In [1]: import numpy as np

In [2]: np.set_printoptions(suppress=True, linewidth=100)

In [3]: W0 = np.load("dump.npy")

In [4]: W0
Out[4]: 
array([[-2.,  0.,  0.,  0.,  0.,  0.],
       [ 0.,  2.,  6.,  6.,  2.,  0.],
       [ 0.,  6.,  7.,  9.,  3.,  0.],
       [ 0.,  6.,  9.,  7.,  3.,  0.],
       [ 0.,  2.,  3.,  3., -1.,  0.],
       [ 0.,  0.,  0.,  0.,  0., -2.]])

In [5]: # 3 blocks once reordered

In [6]: np.round(np.sort(np.linalg.eigvals(W0).real), 2)
Out[6]: array([-2., -2., -2., -2., -2., 21.])

In [7]: W0 @ W0
Out[7]: 
array([[  4.,   0.,   0.,   0.,   0.,   0.],
       [  0.,  80., 114., 114.,  38.,   0.],
       [  0., 114., 175., 171.,  57.,   0.],
       [  0., 114., 171., 175.,  57.,   0.],
       [  0.,  38.,  57.,  57.,  23.,   0.],
       [  0.,   0.,   0.,   0.,   0.,   4.]])

In [8]: np.flatnonzero(np.linalg.matrix_power((W0 != 0) + (W0.T != 0) + np.eye(6), 6)[4])
Out[8]: array([1, 2, 3, 4])

In [9]: (np.linalg.matrix_power((W0 != 0) + (W0.T != 0) + np.eye(6), 6) > 0).astype(int)
Out[9]: 
array([[1, 0, 0, 0, 0, 0],
       [0, 1, 1, 1, 1, 0],
       [0, 1, 1, 1, 1, 0],
       [0, 1, 1, 1, 1, 0],
       [0, 1, 1, 1, 1, 0],
       [0, 0, 0, 0, 0, 1]])

In [10]: np.allclose(W0 @ W0.T, W0.T @ W0)
Out[10]: True

In [11]: np.allclose(W0, W0.T)
Out[11]: True

In [12]: round(np.abs(np.linalg.eigvals(W0)).max(), 2)
Out[12]: np.float64(21.0)

In [13]: W0 @ W0
Out[13]: 
array([[  4.,   0.,   0.,   0.,   0.,   0.],
       [  0.,  80., 114., 114.,  38.,   0.],
       [  0., 114., 175., 171.,  57.,   0.],
       [  0., 114., 171., 175.,  57.,   0.],
       [  0.,  38.,  57.,  57.,  23.,   0.],
       [  0.,   0.,   0.,   0.,   0.,   4.]])

In [14]: u, r1 = W0[1], W0[0]

In [15]: u @ u
Out[15]: np.float64(80.0)

In [16]: pr = (u @ r1) / (u @ u) * u

In [17]: np.round(np.linalg.norm(u + r1) ** 2 + np.linalg.norm(u - r1) ** 2, 2)
Out[17]: np.float64(168.0)

In [18]: (r1 - pr) @ u
Out[18]: np.float64(0.0)
